% ipython --no-banner

In [1]: import numpy as np

In [2]: np.set_printoptions(suppress=True, linewidth=200)

In [3]: mat = np.array([[4.0, 3.0, 0.0, 3.0, 3.0],
   ...:     [3.0, 4.0, 0.0, 3.0, 3.0],
   ...:     [0.0, 0.0, 4.0, 0.0, 0.0],
   ...:     [3.0, 3.0, 0.0, 4.0, 3.0],
   ...:     [3.0, 3.0, 0.0, 3.0, 4.0]])

In [4]: # splits into 2 blocks

In [5]: w, V = np.linalg.eig(mat)

In [6]: np.round(np.sort(np.linalg.eigvals(mat.T)), 1)
Out[6]: array([ 1.,  1.,  1.,  4., 13.])

In [7]: w.round(1)
Out[7]: array([ 1., 13.,  1.,  1.,  4.])

In [8]: np.round(np.sort(np.linalg.eigvals(mat @ mat)), 1)
Out[8]: array([  1.,   1.,   1.,  16., 169.])

In [9]: proj = np.triu(np.array([[-1, 1, 0, -1, 0],
   ...:     [3, -3, -2, -1, -3],
   ...:     [0, -3, -1, 3, -2],
   ...:     [-2, 2, 1, -1, 1],
   ...:     [3, -2, -3, 0, 2]]), 1) + np.eye(5)

In [10]: Y = proj @ mat @ np.linalg.inv(proj)

In [11]: np.linalg.matrix_rank(Y)
Out[11]: np.int64(5)

In [12]: np.round(np.poly(Y), 1)
Out[12]: array([   1.,  -20.,  106., -208.,  173.,  -52.])

In [13]: Lm = np.linalg.cholesky(mat)

In [14]: round(np.prod(np.diag(Lm)) ** 2, 1), round(float(np.linalg.det(mat)), 1)
Out[14]: (np.float64(52.0), 52.0)

In [15]: Lm.round(1)
Out[15]: 
array([[2. , 0. , 0. , 0. , 0. ],
       [1.5, 1.3, 0. , 0. , 0. ],
       [0. , 0. , 2. , 0. , 0. ],
       [1.5, 0.6, 0. , 1.2, 0. ],
       [1.5, 0.6, 0. , 0.4, 1.1]])

In [16]: np.round(np.diag(Lm) ** 2, 1)
Out[16]: array([4. , 1.8, 4. , 1.4, 1.3])

In [17]: np.linalg.eigvalsh(mat).min() > 0
Out[17]: np.True_

In [18]: w, V = np.linalg.eigh(mat)

In [19]: x = np.array([1, 2, 1, 0, 2])

In [20]: (np.sign(V[:, -1].round(6)) == np.sign(V[0, -1].round(6))).astype(int)
Out[20]: array([1, 1, 0, 1, 1])

In [21]: x @ mat @ x
Out[21]: np.float64(88.0)

In [22]: x @ mat @ x / (x @ x), round(w[0], 1), np.round(w[-1], 1)
Out[22]: (np.float64(8.8), np.float64(1.0), np.float64(13.0))

In [23]: feats = np.load("layer0.npy")

In [24]: feats
Out[24]: 
array([[3, 3, 4, 2, 1, 1],
       [3, 3, 3, 4, 2, 1],
       [4, 3, 3, 3, 4, 2],
       [2, 4, 3, 3, 3, 4],
       [1, 2, 4, 3, 3, 3],
       [1, 1, 2, 4, 3, 3]])

In [25]: # symmetric

In [26]: np.trace(feats)
Out[26]: np.int64(18)

In [27]: np.round(np.linalg.det(feats), 1)
Out[27]: np.float64(224.0)

In [28]: round(float(np.abs(np.linalg.eigvals(feats)).max()), 1)
Out[28]: 16.6

In [29]: feats @ feats
Out[29]: 
array([[40, 41, 45, 43, 37, 28],
       [41, 48, 52, 49, 42, 37],
       [45, 52, 63, 58, 49, 43],
       [43, 49, 58, 63, 52, 45],
       [37, 42, 49, 52, 48, 41],
       [28, 37, 43, 45, 41, 40]])

In [30]: assert feats == feats.T
Traceback (most recent call last):
  Cell In[30], line 1
    assert feats == feats.T
ValueError: The truth value of an array with more than one element is ambiguous. Use a.any() or a.all()


In [31]: F = np.load("w.npy")

In [32]: F
Out[32]: 
array([[ 2,  2,  2],
       [ 2,  2,  2],
       [ 2, -1, -2],
       [ 2,  0,  1]])

In [33]: Y = F[0, 0] * F[1:] - np.outer(F[1:, 0], F[0])

In [34]: Y
Out[34]: 
array([[ 0,  0,  0],
       [ 0, -6, -8],
       [ 0, -4, -2]])

In [35]: np.linalg.matrix_rank(Y), np.linalg.matrix_rank(F)
Out[35]: (np.int64(2), np.int64(3))

In [36]: F[:, 0] / F[0, 0]
Out[36]: array([1., 1., 1., 1.])

In [37]: x = np.array([0, -2, 2])

In [38]: y = F @ x

In [39]: try:
    ...:     np.linalg.solve(F, y)
    ...: except np.linalg.LinAlgError as e:
    ...:     print("failed:", e)
    ...: 
failed: Last 2 dimensions of the array must be square

In [40]: y
Out[40]: array([ 0,  0, -2,  2])

In [41]: np.round(np.linalg.solve(F.T @ F, F.T @ y), 1) + 0
Out[41]: array([ 0., -2.,  2.])

In [42]: rng = np.random.default_rng(836164)

In [43]: y = y + 0.3 * rng.normal(size=4)

In [44]: y.round(1)
Out[44]: array([ 0.2,  0.5, -2.4,  2. ])

In [45]: coef, *_ = np.linalg.lstsq(F, y)

In [46]: round(np.linalg.norm(y - F @ coef), 1)
Out[46]: np.float64(0.2)

In [47]: coef.round(1) + 0
Out[47]: array([ 0. , -1.9,  2.1])

In [48]: Y = np.c_[F[:, :1] @ np.array([[5]]), np.array([3, 1, 0, 2])]

In [49]: Y
Out[49]: 
array([[10,  3],
       [10,  1],
       [10,  0],
       [10,  2]])

In [50]: np.round(np.linalg.norm(Y - F @ np.linalg.lstsq(F, Y)[0], axis=0), 1) + 0
Out[50]: array([0. , 1.4])

In [51]: np.round(np.linalg.norm(np.linalg.qr(F)[0].T @ Y, axis=0) ** 2 / ((Y ** 2).sum(axis=0) + 1e-12), 1)
Out[51]: array([1. , 0.9])

In [52]: np.linalg.matrix_rank(Y)
Out[52]: np.int64(2)

In [53]: f = np.array([1, 5])

In [54]: np.polyval(f, F[2])
Out[54]: array([7, 4, 3])

In [55]: np.array([np.convolve(row, f, "same") for row in F])
Out[55]: 
array([[ 2, 12, 12],
       [ 2, 12, 12],
       [ 2,  9, -7],
       [ 2, 10,  1]])

In [56]: np.cross(F[2, :3], F[3, :3])
Out[56]: array([-1, -6,  2])

In [57]: np.correlate(F[2], F[3], "full")
Out[57]: array([ 2, -1,  2, -2, -4])

In [58]: M = np.load("x.npy")

In [59]: M
Out[59]: 
array([[-2,  0,  0,  0,  0],
       [ 0,  2, -3,  3,  2],
       [ 0,  3, -2, -2, -3],
       [ 0,  3,  1,  0, -3],
       [ 0, -2,  2,  0, -1]])

In [60]: # 2 blocks once reordered

In [61]: Y = np.array([[-2, 3, -2], [3, -3, 1], [2, 2, -2], [-1, -2, 1], [3, 0, -1]])

In [62]: np.einsum("ik,kj->ji", M, Y)
Out[62]: 
array([[  4,   3,  -2,   2,  -5],
       [ -6, -18,  -9,  -7,  10],
       [  4,   9,   8,   4,  -5]])

In [63]: np.vstack([M, Y.T]).shape
Out[63]: (8, 5)

In [64]: np.einsum("ij->j", M)
Out[64]: array([-2,  6, -2,  1, -5])

In [65]: Y = np.array([[3, -1], [-3, -1], [-3, -1]])

In [66]: W2 = np.array([[0, 2, 3, 1], [1, 3, -3, -1]])

In [67]: X = Y @ W2 + 0.3 * rng.normal(size=(3, 4))

In [68]: X.round(1)
Out[68]: 
array([[-1.1,  3. , 12.2,  3.6],
       [-0.7, -9.4, -5.9, -1.9],
       [-0.8, -8.6, -6.3, -2.2]])

In [69]: Uu, sv, Vt = np.linalg.svd(X)

In [70]: sv.round(1)
Out[70]: array([19.1,  7.2,  0.2])

In [71]: Y = Uu[:, :2] @ np.diag(sv[:2]) @ Vt[:2]

In [72]: np.linalg.matrix_rank(X, rtol=0.05)
Out[72]: np.int64(2)

In [73]: W0 = np.load("dump.npy")

In [74]: W0
Out[74]: 
array([[0, 0, 1, 1, 0],
       [0, 0, 0, 1, 0],
       [1, 0, 0, 0, 0],
       [1, 1, 0, 0, 1],
       [0, 0, 0, 1, 0]])

In [75]: # symmetric

In [76]: Y = np.array([[2, 2], [0, 1]])

In [77]: W2 = np.kron(Y, M)

In [78]: W2
Out[78]: 
array([[-4,  0,  0,  0,  0, -4,  0,  0,  0,  0],
       [ 0,  4, -6,  6,  4,  0,  4, -6,  6,  4],
       [ 0,  6, -4, -4, -6,  0,  6, -4, -4, -6],
       [ 0,  6,  2,  0, -6,  0,  6,  2,  0, -6],
       [ 0, -4,  4,  0, -2,  0, -4,  4,  0, -2],
       [ 0,  0,  0,  0,  0, -2,  0,  0,  0,  0],
       [ 0,  0,  0,  0,  0,  0,  2, -3,  3,  2],
       [ 0,  0,  0,  0,  0,  0,  3, -2, -2, -3],
       [ 0,  0,  0,  0,  0,  0,  3,  1,  0, -3],
       [ 0,  0,  0,  0,  0,  0, -2,  2,  0, -1]])

In [79]: ang = np.radians(135)

In [80]: R = np.eye(10)

In [81]: R[3, 3] = R[5, 5] = np.cos(ang)

In [82]: R[3, 5], R[5, 3] = -np.sin(ang), np.sin(ang)

In [83]: R.round(1)
Out[83]: 
array([[ 1. ,  0. ,  0. ,  0. ,  0. ,  0. ,  0. ,  0. ,  0. ,  0. ],
       [ 0. ,  1. ,  0. ,  0. ,  0. ,  0. ,  0. ,  0. ,  0. ,  0. ],
       [ 0. ,  0. ,  1. ,  0. ,  0. ,  0. ,  0. ,  0. ,  0. ,  0. ],
       [ 0. ,  0. ,  0. , -0.7,  0. , -0.7,  0. ,  0. ,  0. ,  0. ],
       [ 0. ,  0. ,  0. ,  0. ,  1. ,  0. ,  0. ,  0. ,  0. ,  0. ],
       [ 0. ,  0. ,  0. ,  0.7,  0. , -0.7,  0. ,  0. ,  0. ,  0. ],
       [ 0. ,  0. ,  0. ,  0. ,  0. ,  0. ,  1. ,  0. ,  0. ,  0. ],
       [ 0. ,  0. ,  0. ,  0. ,  0. ,  0. ,  0. ,  1. ,  0. ,  0. ],
       [ 0. ,  0. ,  0. ,  0. ,  0. ,  0. ,  0. ,  0. ,  1. ,  0. ],
       [ 0. ,  0. ,  0. ,  0. ,  0. ,  0. ,  0. ,  0. ,  0. ,  1. ]])

In [84]: Y = W2 @ R.T

In [85]: np.round(np.linalg.svd(W2, compute_uv=False), 1), np.round(np.linalg.svd(Y, compute_uv=False), 1)
Out[85]: 
(array([18.5, 16.7,  7.5,  5.8,  4.3,  3.9,  2.6,  1.7,  1.4,  0.6]),
 array([18.5, 16.7,  7.5,  5.8,  4.3,  3.9,  2.6,  1.7,  1.4,  0.6]))

In [86]: np.allclose(np.linalg.norm(W2, axis=1), np.linalg.norm(Y, axis=1))
Out[86]: True

In [87]: A = np.load("case19.npy")

In [88]: A.round(1)
Out[88]: 
array([[ 0.4,  0.6, -0.2,  0.2, -0.2,  0.6],
       [ 0.6,  0.4,  0.2, -0.2,  0.2, -0.6],
       [-0.2,  0.2,  0.9,  0.1, -0.1,  0.2],
       [ 0.2, -0.2,  0.1,  0.9,  0.1, -0.2],
       [-0.2,  0.2, -0.1,  0.1,  0.9,  0.2],
       [ 0.6, -0.6,  0.2, -0.2,  0.2,  0.4]])

In [89]: # symmetric

In [90]: w, V = np.linalg.eigh(A)

In [91]: x = np.array([3, 1, -3, -1, -1, -1])

In [92]: np.round(V * np.abs(w) @ V.T, 1) + 0
Out[92]: 
array([[1., 0., 0., 0., 0., 0.],
       [0., 1., 0., 0., 0., 0.],
       [0., 0., 1., 0., 0., 0.],
       [0., 0., 0., 1., 0., 0.],
       [0., 0., 0., 0., 1., 0.],
       [0., 0., 0., 0., 0., 1.]])

In [93]: x @ A @ x
Out[93]: np.float64(19.6)

In [94]: np.round(np.linalg.eigvalsh(A[1:, 1:]), 1)
Out[94]: array([-0.4,  1. ,  1. ,  1. ,  1. ])

In [95]: idx = rng.permutation(6)

In [96]: idx
Out[96]: array([2, 0, 5, 1, 4, 3])

In [97]: Y = A[idx][:, idx]

In [98]: np.trace(Y)
Out[98]: np.float64(4.0)

In [99]: np.round(np.sort(np.abs(np.linalg.eigvals(Y))), 1)
Out[99]: array([1., 1., 1., 1., 1., 1.])

In [100]: np.round(np.diag(Y), 1)
Out[100]: array([0.9, 0.4, 0.4, 0.4, 0.9, 0.9])

In [101]: np.allclose(Y, A)
Out[101]: False

In [102]: Y = A / np.linalg.norm(A, axis=1, keepdims=True)

In [103]: cov = Y @ Y.T

In [104]: cov.round(1) + 0
Out[104]: 
array([[1., 0., 0., 0., 0., 0.],
       [0., 1., 0., 0., 0., 0.],
       [0., 0., 1., 0., 0., 0.],
       [0., 0., 0., 1., 0., 0.],
       [0., 0., 0., 0., 1., 0.],
       [0., 0., 0., 0., 0., 1.]])

In [105]: np.argwhere(np.triu(np.abs(cov) > 0.95, 1))
Out[105]: array([], shape=(0, 2), dtype=int64)

In [106]: O, R = np.linalg.qr(A)

In [107]: np.round(abs(R[0, 0]), 1), np.round(np.linalg.norm(A[:, 0]), 1)
Out[107]: (np.float64(1.0), np.float64(1.0))

In [108]: O.shape, R.shape
Out[108]: ((6, 6), (6, 6))

In [109]: O.round(1)
Out[109]: 
array([[-0.4, -0.6,  0.2, -0.2,  0.2, -0.6],
       [-0.6, -0.4, -0.2,  0.2, -0.2,  0.6],
       [ 0.2, -0.2, -0.9, -0.1,  0.1, -0.2],
       [-0.2,  0.2, -0.1, -0.9, -0.1,  0.2],
       [ 0.2, -0.2,  0.1, -0.1, -0.9, -0.2],
       [-0.6,  0.6, -0.2,  0.2, -0.2, -0.4]])

In [110]: Y = np.array([[1, 1], [1, -1]])

In [111]: m1 = np.kron(Y, np.kron(Y, Y))[rng.permutation(8)][:6]

In [112]: m1
Out[112]: 
array([[ 1,  1,  1,  1, -1, -1, -1, -1],
       [ 1,  1, -1, -1, -1, -1,  1,  1],
       [ 1, -1,  1, -1, -1,  1, -1,  1],
       [ 1,  1,  1,  1,  1,  1,  1,  1],
       [ 1, -1, -1,  1,  1, -1, -1,  1],
       [ 1, -1,  1, -1,  1, -1,  1, -1]])

In [113]: Uu, sv, Vt = np.linalg.svd(m1, full_matrices=False)

In [114]: (sv > 1e-8).sum()
Out[114]: np.int64(6)

In [115]: np.round(Vt @ Vt.T, 1) + 0
Out[115]: 
array([[1., 0., 0., 0., 0., 0.],
       [0., 1., 0., 0., 0., 0.],
       [0., 0., 1., 0., 0., 0.],
       [0., 0., 0., 1., 0., 0.],
       [0., 0., 0., 0., 1., 0.],
       [0., 0., 0., 0., 0., 1.]])

In [116]: np.round(Uu.T @ Uu, 1) + 0
Out[116]: 
array([[1., 0., 0., 0., 0., 0.],
       [0., 1., 0., 0., 0., 0.],
       [0., 0., 1., 0., 0., 0.],
       [0., 0., 0., 1., 0., 0.],
       [0., 0., 0., 0., 1., 0.],
       [0., 0., 0., 0., 0., 1.]])

In [117]: np.round(Uu.T @ m1 @ Vt.T, 1) + 0
Out[117]: 
array([[2.8, 0. , 0. , 0. , 0. , 0. ],
       [0. , 2.8, 0. , 0. , 0. , 0. ],
       [0. , 0. , 2.8, 0. , 0. , 0. ],
       [0. , 0. , 0. , 2.8, 0. , 0. ],
       [0. , 0. , 0. , 0. , 2.8, 0. ],
       [0. , 0. , 0. , 0. , 0. , 2.8]])

In [118]: Uu.shape, sv.shape, Vt.shape
Out[118]: ((6, 6), (6,), (6, 8))

In [119]: np.round(np.cumsum(sv ** 2) / np.sum(sv ** 2), 1)
Out[119]: array([0.2, 0.3, 0.5, 0.7, 0.8, 1. ])
